$ python -q
>>> import numpy as np
>>> from numpy import linalg as LA
>>> np.set_printoptions(precision=2, suppress=True, linewidth=100)
>>> def rnd(a):
...     return np.round(a, 2) + 0
... 
>>> feats = np.load("block17.npy")
>>> feats
array([[-1, -1,  0,  0,  0,  0],
       [-1,  1,  0,  0,  0,  0],
       [ 1,  2,  0,  0,  0,  0],
       [ 0,  0, -1, -1,  0,  0],
       [ 0,  0, -1,  1,  0,  0],
       [ 0,  0,  1,  2,  0,  0],
       [ 0,  0,  0,  0, -1, -1],
       [ 0,  0,  0,  0, -1,  1],
       [ 0,  0,  0,  0,  1,  2]])
>>> q, Rm = LA.qr(feats)
>>> rnd(q.T @ q)
array([[1., 0., 0., 0., 0., 0.],
       [0., 1., 0., 0., 0., 0.],
       [0., 0., 1., 0., 0., 0.],
       [0., 0., 0., 1., 0., 0.],
       [0., 0., 0., 0., 1., 0.],
       [0., 0., 0., 0., 0., 1.]])
>>> np.allclose(Rm.T @ Rm, feats.T @ feats)
True
>>> rnd(q)
array([[-0.58,  0.15,  0.  ,  0.  ,  0.  ,  0.  ],
       [-0.58, -0.77,  0.  ,  0.  ,  0.  ,  0.  ],
       [ 0.58, -0.62,  0.  ,  0.  ,  0.  ,  0.  ],
       [ 0.  ,  0.  ,  0.58, -0.15,  0.  ,  0.  ],
       [ 0.  ,  0.  ,  0.58,  0.77,  0.  ,  0.  ],
       [ 0.  ,  0.  , -0.58,  0.62,  0.  ,  0.  ],
       [ 0.  ,  0.  ,  0.  ,  0.  ,  0.58,  0.15],
       [ 0.  ,  0.  ,  0.  ,  0.  ,  0.58, -0.77],
       [ 0.  ,  0.  ,  0.  ,  0.  , -0.58, -0.62]])
>>> u, g = feats[7], feats[0]
>>> u @ u
np.int64(2)
>>> pr = (u @ g) / (u @ u) * u
>>> (g - pr) @ u
np.float64(0.0)
>>> g - pr
array([-1., -1.,  0.,  0.,  0.,  0.])
>>> np.outer(u, g)
array([[ 0,  0,  0,  0,  0,  0],
       [ 0,  0,  0,  0,  0,  0],
       [ 0,  0,  0,  0,  0,  0],
       [ 0,  0,  0,  0,  0,  0],
       [ 1,  1,  0,  0,  0,  0],
       [-1, -1,  0,  0,  0,  0]])
>>> basis = np.sign(np.array([[1, 2, 3, 3], [3, 3, 0, 3], [0, 1, 3, 2], [2, 2, 2, 2]]))
>>> out = (np.tril(basis, -1) + np.eye(4)) @ (np.triu(basis, 1) + np.eye(4))
>>> w = np.array([3, 6, 2, 6])
>>> E = np.rint(out * w @ LA.inv(out)) + 0
>>> E
array([[ -2.,   4.,  -2.,   1.],
       [ -8.,  10.,  -2.,   1.],
       [ -8.,   4.,  -2.,   4.],
       [-16.,   8., -10.,  11.]])
>>> rnd(np.poly(E))
array([   1.,  -17.,  102., -252.,  216.])
>>> rnd(LA.det(E.T))
np.float64(216.0)
>>> rnd(LA.eigvals(E).sum().real)
np.float64(17.0)
>>> q, evecs = LA.qr(E[:, :2])[0], LA.qr(E[:, 2:])[0]
>>> s = LA.svd(q.T @ evecs, compute_uv=False)
>>> (s > 0.9).sum()
np.int64(1)
>>> rnd(s)
array([1.  , 0.69])
>>> w, evecs = LA.eig(E)
>>> rnd(w)
array([2., 6., 6., 3.])
>>> rnd(np.sort(LA.eigvals(LA.inv(E))))
array([0.17, 0.17, 0.33, 0.5 ])
>>> rnd(np.sort(LA.eigvals(E.T)))
array([2., 3., 6., 6.])
>>> rnd(E @ evecs[:, 0] - w[0] * evecs[:, 0])
array([0., 0., 0., 0.])
>>> F = np.load("arr.npy")
>>> F
array([[ 1,  5,  1,  1, -5, -3,  5, -2],
       [-2,  1,  5,  1,  1, -5, -3,  5],
       [ 5, -2,  1,  5,  1,  1, -5, -3],
       [-3,  5, -2,  1,  5,  1,  1, -5],
       [-5, -3,  5, -2,  1,  5,  1,  1],
       [ 1, -5, -3,  5, -2,  1,  5,  1],
       [ 1,  1, -5, -3,  5, -2,  1,  5],
       [ 5,  1,  1, -5, -3,  5, -2,  1]])
>>> vec = np.array([0, 2, 2, 2, 2, 0, 2, 1])
>>> F * vec
array([[  0,  10,   2,   2, -10,   0,  10,  -2],
       [  0,   2,  10,   2,   2,   0,  -6,   5],
       [  0,  -4,   2,  10,   2,   0, -10,  -3],
       [  0,  10,  -4,   2,  10,   0,   2,  -5],
       [  0,  -6,  10,  -4,   2,   0,   2,   1],
       [  0, -10,  -6,  10,  -4,   0,  10,   1],
       [  0,   2, -10,  -6,  10,   0,   2,   5],
       [  0,   2,   2, -10,  -6,   0,  -4,   1]])
>>> np.sign((F @ vec).round(6))
array([ 1,  1, -1,  1,  1,  1,  1, -1])
>>> (F @ vec).argmax()
np.int64(1)
>>> rng = np.random.default_rng(4275)
>>> z = rng.permutation(8)
>>> z
array([5, 1, 2, 0, 6, 3, 4, 7])
>>> out = F[z][:, z]
>>> np.allclose(out, F)
False
>>> rnd(np.sort(np.abs(LA.eigvals(out))))
array([ 1.  ,  3.  , 10.26, 10.26, 10.44, 10.44, 12.03, 12.03])
>>> np.trace(out)
np.int64(8)
>>> M = np.load("sample19.npy")
>>> M
array([[3., 2., 0., 0., 0., 2., 2., 0., 2., 0.],
       [2., 3., 0., 0., 0., 2., 2., 0., 2., 0.],
       [0., 0., 3., 2., 2., 0., 0., 2., 0., 2.],
       [0., 0., 2., 3., 2., 0., 0., 2., 0., 2.],
       [0., 0., 2., 2., 3., 0., 0., 2., 0., 2.],
       [2., 2., 0., 0., 0., 3., 2., 0., 2., 0.],
       [2., 2., 0., 0., 0., 2., 3., 0., 2., 0.],
       [0., 0., 2., 2., 2., 0., 0., 3., 0., 2.],
       [2., 2., 0., 0., 0., 2., 2., 0., 3., 0.],
       [0., 0., 2., 2., 2., 0., 0., 2., 0., 3.]])
>>> # symmetric, so the eigenvalues are real
>>> rnd(np.abs(LA.eigvals(M)).max())
np.float64(11.0)
>>> rnd(LA.det(M))
np.float64(121.0)
>>> assert M == M.T
Traceback (most recent call last):
  File "<python-input-51>", line 1, in <module>
    assert M == M.T
           ^^^^^^^^
ValueError: The truth value of an array with more than one element is ambiguous. Use a.any() or a.all()
>>> np.allclose(M @ M.T, M.T @ M)
True
>>> mat = np.loadtxt("mat.csv", delimiter=",")
>>> rnd(mat)
array([[ 5.78,  4.43,  2.39,  7.08,  2.3 ,  6.43],
       [ 6.81,  4.11,  1.77,  5.4 , -0.41,  6.11],
       [ 1.04, -0.93, -1.31,  1.1 ,  1.06,  1.07],
       [ 1.95,  1.33,  1.72,  4.71,  3.76,  3.33],
       [-2.06, -4.56, -4.42, -3.07, -0.01, -2.56],
       [-1.32, -3.3 , -2.92, -1.29,  1.04, -1.3 ],
       [ 6.72,  4.89,  3.4 ,  7.07,  1.35,  6.89],
       [ 4.68,  1.73, -0.89,  2.78, -0.9 ,  3.73],
       [ 5.04,  1.5 , -1.15,  1.96, -2.08,  3.5 ],
       [ 2.43,  0.81, -1.71,  3.19,  1.75,  2.81],
       [ 8.25,  7.35,  6.67, 10.45,  3.19,  9.35],
       [-0.13, -2.1 , -1.83, -0.07,  1.06, -0.1 ],
       [ 6.15,  5.67,  4.94,  9.19,  4.04,  7.67],
       [ 2.4 ,  2.91,  5.12,  7.42,  6.03,  4.91],
       [ 2.07, -0.29, -0.79,  1.35,  0.28,  1.71],
       [ 1.13, -2.07, -3.72, -1.27, -1.41, -0.07],
       [ 3.61,  2.29,  1.35,  4.96,  2.35,  4.29],
       [ 0.52, -0.28,  0.19,  2.92,  3.4 ,  1.72],
       [-1.28, -2.59, -2.02,  0.1 ,  2.39, -0.59],
       [ 5.64,  3.77,  2.18,  5.91,  1.27,  5.77],
       [ 4.38,  3.86,  3.94,  7.34,  3.96,  5.86],
       [ 2.65,  1.52,  1.55,  4.4 ,  2.75,  3.52],
       [ 5.47,  4.09,  3.36,  6.71,  2.24,  6.09],
       [ 2.49, -0.14, -2.24,  1.24, -0.26,  1.86],
       [ 1.56, -0.34, -1.46,  1.76,  1.2 ,  1.66],
       [ 2.19,  1.26,  2.3 ,  4.32,  3.13,  3.26],
       [-2.41, -4.73, -4.96, -3.05,  0.36, -2.73],
       [ 6.21,  4.63,  2.05,  7.04,  1.83,  6.63],
       [ 6.16,  5.3 ,  4.33,  8.45,  3.29,  7.3 ],
       [ 4.06,  3.24,  3.19,  6.43,  3.37,  5.24],
       [ 0.38, -1.89, -1.94, -0.16,  0.46,  0.11],
       [ 4.42,  1.47, -1.65,  2.53, -0.89,  3.47],
       [ 0.24, -0.75, -1.12,  2.25,  3.01,  1.25],
       [ 2.73,  1.47,  1.  ,  4.22,  2.49,  3.47]])
>>> # null space of dimension 2
>>> dist = LA.norm(mat[:, None] - mat[None], axis=-1)
>>> rnd(dist[:5, :5])
array([[ 0.  ,  3.43, 11.44,  6.49, 19.44],
       [ 3.43,  0.  , 10.69,  7.55, 18.42],
       [11.44, 10.69,  0.  ,  6.36,  8.01],
       [ 6.49,  7.55,  6.36,  0.  , 14.06],
       [19.44, 18.42,  8.01, 14.06,  0.  ]])
>>> dist[12].round(6).argsort(kind="stable")[:4]
array([12, 28, 20, 10])
>>> dist.shape
(34, 34)
>>> LA.matrix_rank(dist ** 2)
np.int64(5)
>>> (dist + 1e9 * np.eye(34)).round(6).argmin(axis=1)
array([27, 19, 24, 25, 26, 18, 27, 31,  7, 24, 12, 30, 28, 20, 24, 30, 21, 32, 11, 22, 29, 33,  0,
       14,  2,  3,  4,  0, 12, 20, 11,  7, 17, 21])
>>> dist.mean(axis=1).argmax()
np.int64(10)
>>> cen = mat - mat.mean(axis=0)
>>> U, s, vt = LA.svd(cen, full_matrices=False)
>>> np.abs(U[:, 0]).argmax()
np.int64(10)
>>> LA.matrix_rank(cen)
np.int64(3)
>>> rnd(vt[0] * np.sign(vt[0, np.abs(vt[0]).argmax()]))
array([0.38, 0.45, 0.42, 0.52, 0.14, 0.45])
>>> np.abs(vt[0]).argmax()
np.int64(3)
>>> rnd(s ** 2 / (s ** 2).sum())
array([0.9 , 0.09, 0.01, 0.  , 0.  , 0.  ])
>>> (np.sign(U[:, 0]) == np.sign(U[0, 0])).astype(int)
array([1, 1, 0, 1, 0, 0, 1, 0, 0, 0, 1, 0, 1, 1, 0, 0, 1, 0, 0, 1, 1, 1, 1, 0, 0, 1, 0, 1, 1, 1, 0,
       0, 0, 1])
>>> rnd((s ** 2).sum() ** 2 / (s ** 4).sum())
np.float64(1.22)
>>> E[3] @ E[0]
np.float64(95.0)
>>> rnd(LA.norm(E, "nuc"))
np.float64(38.22)
>>> rnd(LA.norm(E, axis=0))
array([19.7 , 14.  , 10.58, 11.79])
>>> rnd(LA.norm(E[3], 1)), rnd(LA.norm(E[3], np.inf))
(np.float64(45.0), np.float64(16.0))
>>> data = np.load("data.npy")
>>> rnd(data)
array([[-0.05,  0.67,  0.38],
       [-0.05,  0.  , -0.17],
       [ 0.1 ,  0.05, -0.11],
       [ 0.2 , -0.18,  0.31],
       [ 0.39, -0.05,  0.55],
       [ 0.69, -0.35,  0.  ],
       [ 0.34,  0.26, -0.21],
       [-0.1 , -0.28, -0.08],
       [-0.44, -0.47,  0.43],
       [ 0.  , -0.16, -0.43]])
>>> # keeps lengths
>>> z = data[:, 0] > np.median(data[:, 0])
>>> u = data[z].mean(axis=0) - data[~z].mean(axis=0)
>>> rnd(u)
array([ 0.47, -0.01,  0.08])
>>> np.argsort(-np.abs(u).round(6), kind="stable")
array([0, 2, 1])
>>> ((data - data.mean(axis=0)) @ u > 0).astype(int)
array([0, 0, 0, 1, 1, 1, 1, 0, 0, 0])
>>> hat = data @ LA.solve(data.T @ data, data.T)
>>> np.trace(hat)
np.float64(3.0)
>>> t = np.radians(180)
>>> Rm = np.eye(6)
>>> Rm[4, 4] = Rm[5, 5] = np.cos(t)
>>> Rm[4, 5], Rm[5, 4] = -np.sin(t), np.sin(t)
>>> rnd(Rm)
array([[ 1.,  0.,  0.,  0.,  0.,  0.],
       [ 0.,  1.,  0.,  0.,  0.,  0.],
       [ 0.,  0.,  1.,  0.,  0.,  0.],
       [ 0.,  0.,  0.,  1.,  0.,  0.],
       [ 0.,  0.,  0.,  0., -1.,  0.],
       [ 0.,  0.,  0.,  0.,  0., -1.]])
>>> out = mat @ Rm.T
>>> rnd(np.abs(out - mat).max(axis=0))
array([ 0.  ,  0.  ,  0.  ,  0.  , 12.05, 18.7 ])
>>> vec = np.array([3, 1, 1])
>>> target = data @ vec
>>> rnd(LA.solve(data.T @ data, data.T @ target))
array([3., 1., 1.])
>>> rnd(LA.pinv(data) @ data)
array([[1., 0., 0.],
       [0., 1., 0.],
       [0., 0., 1.]])
>>> rnd(LA.lstsq(data, target)[0])
array([3., 1., 1.])
>>> target = target + 0.02 * rng.normal(size=10)
>>> rnd(target)
array([ 0.9 , -0.33,  0.24,  0.7 ,  1.7 ,  1.74,  1.09, -0.68, -1.34, -0.59])
>>> b, *_ = LA.lstsq(data, target)
>>> rnd(b)
array([3.03, 0.99, 1.02])
>>> rnd(data.T @ (target - data @ b))
array([0., 0., 0.])
>>> [round(float(LA.norm(LA.solve(data.T @ data + lam * np.eye(3), data.T @ target))), 2) for lam in (0, 1, 10, 100)]
[3.34, 1.67, 0.3, 0.03]
>>> rnd(LA.norm(data, axis=0))
array([1., 1., 1.])
>>> rnd(data.T @ data)
array([[1., 0., 0.],
       [0., 1., 0.],
       [0., 0., 1.]])
>>> rnd(data @ data.T)
array([[ 0.6 , -0.06, -0.02, -0.02,  0.15, -0.27,  0.08, -0.22, -0.13, -0.27],
       [-0.06,  0.03,  0.01, -0.06, -0.11, -0.03,  0.02,  0.02, -0.05,  0.07],
       [-0.02,  0.01,  0.02, -0.02, -0.03,  0.05,  0.07, -0.01, -0.11,  0.04],
       [-0.02, -0.06, -0.02,  0.17,  0.26,  0.2 , -0.05,  0.01,  0.13, -0.1 ],
       [ 0.15, -0.11, -0.03,  0.26,  0.46,  0.29,  0.  , -0.07,  0.09, -0.23],
       [-0.27, -0.03,  0.05,  0.2 ,  0.29,  0.59,  0.14,  0.03, -0.14,  0.05],
       [ 0.08,  0.02,  0.07, -0.05,  0.  ,  0.14,  0.23, -0.09, -0.37,  0.05],
       [-0.22,  0.02, -0.01,  0.01, -0.07,  0.03, -0.09,  0.1 ,  0.14,  0.08],
       [-0.13, -0.05, -0.11,  0.13,  0.09, -0.14, -0.37,  0.14,  0.6 , -0.11],
       [-0.27,  0.07,  0.04, -0.1 , -0.23,  0.05,  0.05,  0.08, -0.11,  0.21]])
>>> rnd(data[:, 0] @ data[:, 1])
np.float64(0.0)
